% ipython --no-banner

In [1]: import numpy as np

In [2]: np.set_printoptions(precision=2, suppress=True, linewidth=200, floatmode="fixed")

In [3]: def rnd(a):
   ...:     return np.round(a, 2) + 0
   ...: 

In [4]: E = np.minimum.outer(np.arange(1, 11), np.arange(1, 11)) * 3

In [5]: print(E)
[[ 3  3  3  3  3  3  3  3  3  3]
 [ 3  6  6  6  6  6  6  6  6  6]
 [ 3  6  9  9  9  9  9  9  9  9]
 [ 3  6  9 12 12 12 12 12 12 12]
 [ 3  6  9 12 15 15 15 15 15 15]
 [ 3  6  9 12 15 18 18 18 18 18]
 [ 3  6  9 12 15 18 21 21 21 21]
 [ 3  6  9 12 15 18 21 24 24 24]
 [ 3  6  9 12 15 18 21 24 27 27]
 [ 3  6  9 12 15 18 21 24 27 30]]

In [6]: x0 = np.array([-3, 0, -5, 2, -4, -2, 4, 0, -2, 2])

In [7]: rhs = E @ x0

In [8]: beta, lr = np.zeros(10), 1 / np.linalg.norm(E, 2) ** 2

In [9]: for i in range(5):
   ...:     beta -= lr * E.T @ (E @ beta - rhs)
   ...:     if i % 1 == 0: print(i, round(np.linalg.norm(E @ beta - rhs), 2))
   ...: 
0 57.59
1 56.89
2 56.2
3 55.52
4 54.85

In [10]: print(rnd(np.linalg.cond(E)))
175.09

In [11]: print(rnd(beta))
[-0.11 -0.21 -0.29 -0.34 -0.37 -0.38 -0.37 -0.36 -0.35 -0.34]

In [12]: print(np.allclose(E @ E.T, E.T @ E))
True

In [13]: print((E + E.T) / 2)
[[ 3.00  3.00  3.00  3.00  3.00  3.00  3.00  3.00  3.00  3.00]
 [ 3.00  6.00  6.00  6.00  6.00  6.00  6.00  6.00  6.00  6.00]
 [ 3.00  6.00  9.00  9.00  9.00  9.00  9.00  9.00  9.00  9.00]
 [ 3.00  6.00  9.00 12.00 12.00 12.00 12.00 12.00 12.00 12.00]
 [ 3.00  6.00  9.00 12.00 15.00 15.00 15.00 15.00 15.00 15.00]
 [ 3.00  6.00  9.00 12.00 15.00 18.00 18.00 18.00 18.00 18.00]
 [ 3.00  6.00  9.00 12.00 15.00 18.00 21.00 21.00 21.00 21.00]
 [ 3.00  6.00  9.00 12.00 15.00 18.00 21.00 24.00 24.00 24.00]
 [ 3.00  6.00  9.00 12.00 15.00 18.00 21.00 24.00 27.00 27.00]
 [ 3.00  6.00  9.00 12.00 15.00 18.00 21.00 24.00 27.00 30.00]]

In [14]: O, Rm = np.linalg.qr(E)

In [15]: print(rnd(O.T @ O))
[[1.00 0.00 0.00 0.00 0.00 0.00 0.00 0.00 0.00 0.00]
 [0.00 1.00 0.00 0.00 0.00 0.00 0.00 0.00 0.00 0.00]
 [0.00 0.00 1.00 0.00 0.00 0.00 0.00 0.00 0.00 0.00]
 [0.00 0.00 0.00 1.00 0.00 0.00 0.00 0.00 0.00 0.00]
 [0.00 0.00 0.00 0.00 1.00 0.00 0.00 0.00 0.00 0.00]
 [0.00 0.00 0.00 0.00 0.00 1.00 0.00 0.00 0.00 0.00]
 [0.00 0.00 0.00 0.00 0.00 0.00 1.00 0.00 0.00 0.00]
 [0.00 0.00 0.00 0.00 0.00 0.00 0.00 1.00 0.00 0.00]
 [0.00 0.00 0.00 0.00 0.00 0.00 0.00 0.00 1.00 0.00]
 [0.00 0.00 0.00 0.00 0.00 0.00 0.00 0.00 0.00 1.00]]

In [16]: print(rnd(np.abs(np.diag(Rm))))
[9.49 2.85 2.83 2.81 2.78 2.74 2.68 2.60 2.45 2.12]

In [17]: print(np.allclose(Rm.T @ Rm, E.T @ E))
True

In [18]: print(np.trace(O @ O.T))
10.0

In [19]: print(rnd(O @ Rm))
[[ 3.00  3.00  3.00  3.00  3.00  3.00  3.00  3.00  3.00  3.00]
 [ 3.00  6.00  6.00  6.00  6.00  6.00  6.00  6.00  6.00  6.00]
 [ 3.00  6.00  9.00  9.00  9.00  9.00  9.00  9.00  9.00  9.00]
 [ 3.00  6.00  9.00 12.00 12.00 12.00 12.00 12.00 12.00 12.00]
 [ 3.00  6.00  9.00 12.00 15.00 15.00 15.00 15.00 15.00 15.00]
 [ 3.00  6.00  9.00 12.00 15.00 18.00 18.00 18.00 18.00 18.00]
 [ 3.00  6.00  9.00 12.00 15.00 18.00 21.00 21.00 21.00 21.00]
 [ 3.00  6.00  9.00 12.00 15.00 18.00 21.00 24.00 24.00 24.00]
 [ 3.00  6.00  9.00 12.00 15.00 18.00 21.00 24.00 27.00 27.00]
 [ 3.00  6.00  9.00 12.00 15.00 18.00 21.00 24.00 27.00 30.00]]

In [20]: x0 = np.array([2, 0, 3, 0, 3, 1, 1, 0, 3, 0])

In [21]: rhs = E @ x0

In [22]: print(rhs)
[ 39  72 105 129 153 168 180 189 198 198]

In [23]: print(rnd(np.linalg.solve(E, rhs)))
[2.00 0.00 3.00 0.00 3.00 1.00 1.00 0.00 3.00 0.00]

In [24]: print(rnd(np.linalg.solve(E.T, E[1])))
[0.00 1.00 0.00 0.00 0.00 0.00 0.00 0.00 0.00 0.00]

In [25]: print(rnd(np.linalg.solve(E, rhs + E[:, 9])))
[2.00 0.00 3.00 0.00 3.00 1.00 1.00 0.00 3.00 1.00]

In [26]: cov = E.T @ E

In [27]: print(rnd(np.linalg.svd(E, compute_uv=False) ** 2))
[18036.01   229.42    31.57     9.00     3.72     1.95     1.21     0.85     0.67     0.59]

In [28]: print(np.trace(cov), (E ** 2).sum())
18315 18315

In [29]: print(rnd(np.linalg.eigvalsh(cov)[::-1]))
[18036.01   229.42    31.57     9.00     3.72     1.95     1.21     0.85     0.67     0.59]

In [30]: print(np.allclose(cov, cov.T))
True

In [31]: print(np.diag(cov))
[  90  333  693 1134 1620 2115 2583 2988 3294 3465]

In [32]: print(np.linalg.matrix_rank(cov))
10

In [33]: m1 = np.load("a.npy")

In [34]: print(m1)
[[ 0.00  0.00  0.00  0.00  0.00 -1.00  2.00  1.00 -4.00]
 [ 0.00  0.00  0.00  0.00  0.00  1.00  2.00  3.00 -1.00]
 [ 0.00  0.00  0.00  0.00  0.00 -4.00 -5.00 -1.00 -3.00]
 [ 0.00  0.00  0.00  0.00  0.00 -1.00 -3.00  0.00  2.00]
 [ 0.00  0.00  0.00  0.00  0.00  2.00  0.00  4.00  3.00]
 [-1.00  1.00 -4.00 -1.00  2.00  0.00  0.00  0.00  0.00]
 [ 2.00  2.00 -5.00 -3.00  0.00  0.00  0.00  0.00  0.00]
 [ 1.00  3.00 -1.00  0.00  4.00  0.00  0.00  0.00  0.00]
 [-4.00 -1.00 -3.00  2.00  3.00  0.00  0.00  0.00  0.00]]

In [35]: other = m1 / np.sqrt((m1 ** 2).mean(axis=1, keepdims=True))

In [36]: print(rnd(np.linalg.norm(other, axis=1)))
[3.00 3.00 3.00 3.00 3.00 3.00 3.00 3.00 3.00]

In [37]: print(rnd(other[8]))
[-1.92 -0.48 -1.44  0.96  1.44  0.00  0.00  0.00  0.00]

In [38]: print(np.linalg.matrix_rank(m1 - m1.mean(axis=1, keepdims=True)))
8

In [39]: w, evecs = np.linalg.eigvalsh(m1)
Traceback (most recent call last):
  Cell In[39], line 1
    w, evecs = np.linalg.eigvalsh(m1)
ValueError: too many values to unpack (expected 2)


In [40]: w, evecs = np.linalg.eigh(m1)

In [41]: print(rnd(np.linalg.svd(m1, compute_uv=False)))
[8.48 8.48 6.42 6.42 4.21 4.21 0.41 0.41 0.00]

In [42]: print(rnd(evecs.T @ evecs))
[[1.00 0.00 0.00 0.00 0.00 0.00 0.00 0.00 0.00]
 [0.00 1.00 0.00 0.00 0.00 0.00 0.00 0.00 0.00]
 [0.00 0.00 1.00 0.00 0.00 0.00 0.00 0.00 0.00]
 [0.00 0.00 0.00 1.00 0.00 0.00 0.00 0.00 0.00]
 [0.00 0.00 0.00 0.00 1.00 0.00 0.00 0.00 0.00]
 [0.00 0.00 0.00 0.00 0.00 1.00 0.00 0.00 0.00]
 [0.00 0.00 0.00 0.00 0.00 0.00 1.00 0.00 0.00]
 [0.00 0.00 0.00 0.00 0.00 0.00 0.00 1.00 0.00]
 [0.00 0.00 0.00 0.00 0.00 0.00 0.00 0.00 1.00]]

In [43]: print(rnd(np.linalg.eigvalsh(m1 @ m1)))
[ 0.00  0.17  0.17 17.74 17.74 41.16 41.16 71.93 71.93]

In [44]: print(np.abs(evecs[:, -1]).round(6).argmax())
2

In [45]: print(np.argsort(-np.linalg.norm(m1, axis=0).round(6), kind="stable")[:3])
[2 6 8]

In [46]: print(rnd(np.linalg.norm(m1, 2) / np.linalg.norm(m1)))
0.52

In [47]: t = np.radians(135)

In [48]: Rm = np.eye(9)

In [49]: Rm[2, 2] = Rm[8, 8] = np.cos(t)

In [50]: Rm[2, 8], Rm[8, 2] = -np.sin(t), np.sin(t)

In [51]: print(rnd(Rm))
[[ 1.00  0.00  0.00  0.00  0.00  0.00  0.00  0.00  0.00]
 [ 0.00  1.00  0.00  0.00  0.00  0.00  0.00  0.00  0.00]
 [ 0.00  0.00 -0.71  0.00  0.00  0.00  0.00  0.00 -0.71]
 [ 0.00  0.00  0.00  1.00  0.00  0.00  0.00  0.00  0.00]
 [ 0.00  0.00  0.00  0.00  1.00  0.00  0.00  0.00  0.00]
 [ 0.00  0.00  0.00  0.00  0.00  1.00  0.00  0.00  0.00]
 [ 0.00  0.00  0.00  0.00  0.00  0.00  1.00  0.00  0.00]
 [ 0.00  0.00  0.00  0.00  0.00  0.00  0.00  1.00  0.00]
 [ 0.00  0.00  0.71  0.00  0.00  0.00  0.00  0.00 -0.71]]

In [52]: other = m1 @ Rm.T

In [53]: print(np.allclose(np.linalg.norm(m1, axis=1), np.linalg.norm(other, axis=1)))
True

In [54]: print(np.allclose(m1 @ m1.T, other @ other.T))
True

In [55]: print(rnd(other))
[[ 0.00  0.00  2.83  0.00  0.00 -1.00  2.00  1.00  2.83]
 [ 0.00  0.00  0.71  0.00  0.00  1.00  2.00  3.00  0.71]
 [ 0.00  0.00  2.12  0.00  0.00 -4.00 -5.00 -1.00  2.12]
 [ 0.00  0.00 -1.41  0.00  0.00 -1.00 -3.00  0.00 -1.41]
 [ 0.00  0.00 -2.12  0.00  0.00  2.00  0.00  4.00 -2.12]
 [-1.00  1.00  2.83 -1.00  2.00  0.00  0.00  0.00 -2.83]
 [ 2.00  2.00  3.54 -3.00  0.00  0.00  0.00  0.00 -3.54]
 [ 1.00  3.00  0.71  0.00  4.00  0.00  0.00  0.00 -0.71]
 [-4.00 -1.00  2.12  2.00  3.00  0.00  0.00  0.00 -2.12]]

In [56]: print(rnd(np.abs(other - m1).max(axis=0)))
[0.00 0.00 8.54 0.00 0.00 0.00 0.00 0.00 6.83]

In [57]: print(rnd(np.linalg.det(Rm)), rnd(np.trace(Rm)))
1.0 5.59

In [58]: Uu, sv, VT = np.linalg.svd(m1)

In [59]: evecs = VT[:(sv > 1e-8).sum()]

In [60]: rng = np.random.default_rng(4018)

In [61]: x0 = m1[2] + 4 * m1[1] + rng.integers(2) * np.eye(9)[3]

In [62]: print(x0)
[ 0.00  0.00  0.00  1.00  0.00  0.00  3.00 11.00 -7.00]

In [63]: print(rnd(np.linalg.norm(x0 - evecs.T @ evecs @ x0)))
0.28

In [64]: print(np.linalg.matrix_rank(np.vstack([m1, x0])))
9

In [65]: print(np.allclose(evecs.T @ evecs @ x0, x0))
False

In [66]: A = np.load("w.npy")

In [67]: print(A)
[[ 0 -3 -2  0  0  0  0  0  0]
 [ 0  0 -2  2  0  0  0  0  0]
 [ 0  1  0  0  0  0  0  0 -1]
 [ 0  0  0  0  0 -2  0  0  0]
 [ 0 -2  1 -1  0  0  0  2  0]
 [ 0  0  1  0  1  0  0  0  3]]

In [68]: t3 = np.stack([A, -1 * A, A[::-1]])

In [69]: print(np.linalg.matrix_rank(t3.reshape(3, -1)))
2

In [70]: print(np.linalg.matrix_rank(t3))
[6 6 6]

In [71]: W0 = np.loadtxt("mat.csv", delimiter=",")

In [72]: print(W0)
[[-1.00 -1.00  0.00 -3.00 -6.00 -9.00 -4.00  1.00 -6.00 -2.00]
 [-2.00 -1.00 -1.00  0.00 -3.00 -6.00 -9.00 -4.00  1.00 -6.00]
 [-6.00 -2.00 -1.00 -1.00  0.00 -3.00 -6.00 -9.00 -4.00  1.00]
 [ 1.00 -6.00 -2.00 -1.00 -1.00  0.00 -3.00 -6.00 -9.00 -4.00]
 [-4.00  1.00 -6.00 -2.00 -1.00 -1.00  0.00 -3.00 -6.00 -9.00]
 [-9.00 -4.00  1.00 -6.00 -2.00 -1.00 -1.00  0.00 -3.00 -6.00]
 [-6.00 -9.00 -4.00  1.00 -6.00 -2.00 -1.00 -1.00  0.00 -3.00]
 [-3.00 -6.00 -9.00 -4.00  1.00 -6.00 -2.00 -1.00 -1.00  0.00]
 [ 0.00 -3.00 -6.00 -9.00 -4.00  1.00 -6.00 -2.00 -1.00 -1.00]
 [-1.00  0.00 -3.00 -6.00 -9.00 -4.00  1.00 -6.00 -2.00 -1.00]]

In [73]: x0 = np.array([1, 0, -1, -1, -3, 1, 2, -2, 1, -3])

In [74]: rhs = W0 @ x0

In [75]: print(rhs)
[ 1.00 11.00 -8.00 16.00 33.00 14.00 22.00 -2.00 22.00 46.00]

In [76]: print(rnd(np.linalg.solve(W0, W0[:, 4])))
[0.00 0.00 0.00 0.00 1.00 0.00 0.00 0.00 0.00 0.00]

In [77]: print(rnd(np.linalg.solve(W0, rhs + W0[:, 2])))
[ 1.00  0.00  0.00 -1.00 -3.00  1.00  2.00 -2.00  1.00 -3.00]
